% python3 -q
>>> import numpy as np
>>> np.set_printoptions(precision=2, suppress=True, linewidth=140, sign=" ")
>>> rnd = lambda a: np.round(a, 2) + 0
>>> F = np.loadtxt("run3.csv", delimiter=",")
>>> F
array([[ 0.,  4.,  5.,  0.],
       [ 0.,  0.,  4.,  5.],
       [ 5.,  0.,  0.,  4.],
       [ 4.,  5.,  0.,  0.]])
>>> rnd(np.linalg.det(F.T))
np.float64(369.0)
>>> Y = F / np.sqrt((F ** 2).mean(axis=1, keepdims=True))
>>> F - F.mean(axis=1, keepdims=True)
array([[-2.25,  1.75,  2.75, -2.25],
       [-2.25, -2.25,  1.75,  2.75],
       [ 2.75, -2.25, -2.25,  1.75],
       [ 1.75,  2.75, -2.25, -2.25]])
>>> rnd(Y[3])
array([ 1.25,  1.56,  0.  ,  0.  ])
>>> rng = np.random.default_rng(4151)
>>> z = rng.permutation(4)
>>> z
array([ 0,  2,  1,  3])
>>> Y = F[z][:, z]
>>> np.allclose(Y, F)
False
>>> Y
array([[ 0.,  5.,  4.,  0.],
       [ 5.,  0.,  0.,  4.],
       [ 0.,  4.,  0.,  5.],
       [ 4.,  0.,  5.,  0.]])
>>> f = np.array([-1, 0, 1, 1])
>>> Y = F + np.outer(f, np.eye(4)[3])
>>> np.linalg.matrix_rank(Y - F)
np.int64(1)
>>> arr = np.load("a.npy")
>>> arr
array([[ 13.,  20., -20.],
       [ 20.,  22., -25.],
       [-20., -25.,  22.]])
>>> z = rng.permutation(3)
>>> Y = arr[:, z] * rng.choice([-1, 1], 3)
>>> Y
array([[ 20., -13.,  20.],
       [ 22., -20.,  25.],
       [-25.,  20., -22.]])
>>> Uu, _, Vh = np.linalg.svd(arr.T @ Y)
>>> rnd(Uu @ Vh)
array([[ 0., -1.,  0.],
       [ 1.,  0.,  0.],
       [ 0.,  0., -1.]])
>>> E = np.loadtxt("dump.csv", delimiter=",")
>>> E
array([[ 0.67,  0.  ,  0.33],
       [ 0.  ,  1.  ,  0.  ],
       [ 0.33,  0.  ,  0.67]])
>>> np.flatnonzero(np.linalg.matrix_power((E != 0) + (E.T != 0) + np.eye(3), 3)[0])
array([ 0,  2])
>>> rnd(np.linalg.matrix_power(E, 100))
array([[ 0.5,  0. ,  0.5],
       [ 0. ,  1. ,  0. ],
       [ 0.5,  0. ,  0.5]])
>>> pr = np.eye(3)[1]
>>> for _ in range(4):
...     pr = pr @ E
...     print(pr.round(2))
... 
[ 0.  1.  0.]
[ 0.  1.  0.]
[ 0.  1.  0.]
[ 0.  1.  0.]
>>> np.argsort(-np.linalg.norm(arr, axis=0).round(6), kind="stable")[:3]
array([ 1,  2,  0])
>>> rnd(np.linalg.norm(arr, 2) / np.linalg.norm(arr))
np.float64(1.0)
>>> np.linalg.cond(arr) > 100
np.False_
>>> round(np.log10(np.linalg.cond(arr)))
1
>>> x = np.array([-2, 3, 0, -1])
>>> h = np.maximum(F @ x, 0)
>>> np.flatnonzero(h > 1e-9)
array([ 0,  3])
>>> F * (h > 1e-9)[:, None]
array([[ 0.,  4.,  5.,  0.],
       [ 0.,  0.,  0.,  0.],
       [ 0.,  0.,  0.,  0.],
       [ 4.,  5.,  0.,  0.]])
>>> rnd(np.tanh(F @ x))
array([ 1., -1., -1.,  1.])
>>> K = np.array([[-2.0, -1.0, 0.0, 0.0],
...     [-1.0, -2.0, -1.0, 0.0],
...     [0.0, -1.0, -6.0, -1.0],
...     [0.0, 0.0, -1.0, -9.0]])
>>> [round(float(np.linalg.det(K[:i, :i])), 2) + 0 for i in range(1, 5)]
[-2.0, 3.0, -16.0, 141.0]
>>> P = np.triu(np.array([[2, 2, 0, 1], [3, 1, 0, 0], [1, 1, 1, 0], [3, 1, 0, 1]]), 1) + np.eye(4)
>>> Y = P @ K @ np.linalg.inv(P)
>>> rnd(np.poly(Y))
array([   1.,   19.,  115.,  246.,  141.])
>>> np.linalg.matrix_rank(Y)
np.int64(4)
>>> rnd(np.linalg.det(Y))
np.float64(141.0)
>>> Y
array([[-4.,  3., -3., -5.],
       [-1.,  0., -1.,  1.],
       [ 0., -1., -6., -1.],
       [ 0.,  0., -1., -9.]])
>>> feats = np.load("case4.npy")
>>> feats
array([[ 0.,  0., -3., -1.],
       [ 0.,  0., -1., -2.],
       [-3., -1.,  0.,  0.],
       [-1., -2.,  0.,  0.]])
>>> # equal to its transpose
>>> evals, V = np.linalg.eig(feats)
>>> rnd(np.prod(evals))
np.float64(25.0)
>>> rnd(np.sort(np.linalg.eigvals(np.linalg.inv(feats))))
array([-0.72, -0.28,  0.28,  0.72])
>>> rnd(feats @ V[:, 0] - evals[0] * V[:, 0])
array([ 0.,  0.,  0.,  0.])
>>> rnd(np.sort(np.linalg.eigvals(feats @ feats)))
array([  1.91,   1.91,  13.09,  13.09])
>>> O, r_ = np.linalg.qr(feats)
>>> O.shape, r_.shape
((4, 4), (4, 4))
>>> rnd(np.trace(O @ O.T))
np.float64(4.0)
>>> np.allclose(r_.T @ r_, feats.T @ feats)
True
>>> rnd(O.T @ O)
array([[ 1.,  0.,  0.,  0.],
       [ 0.,  1.,  0.,  0.],
       [ 0.,  0.,  1.,  0.],
       [ 0.,  0.,  0.,  1.]])
>>> rnd(O)
array([[ 0.  ,  0.  , -0.95, -0.32],
       [ 0.  ,  0.  , -0.32,  0.95],
       [ 0.95, -0.32,  0.  ,  0.  ],
       [ 0.32,  0.95,  0.  ,  0.  ]])
>>> rnd(np.abs(np.diag(r_)))
array([ 3.16,  1.58,  3.16,  1.58])
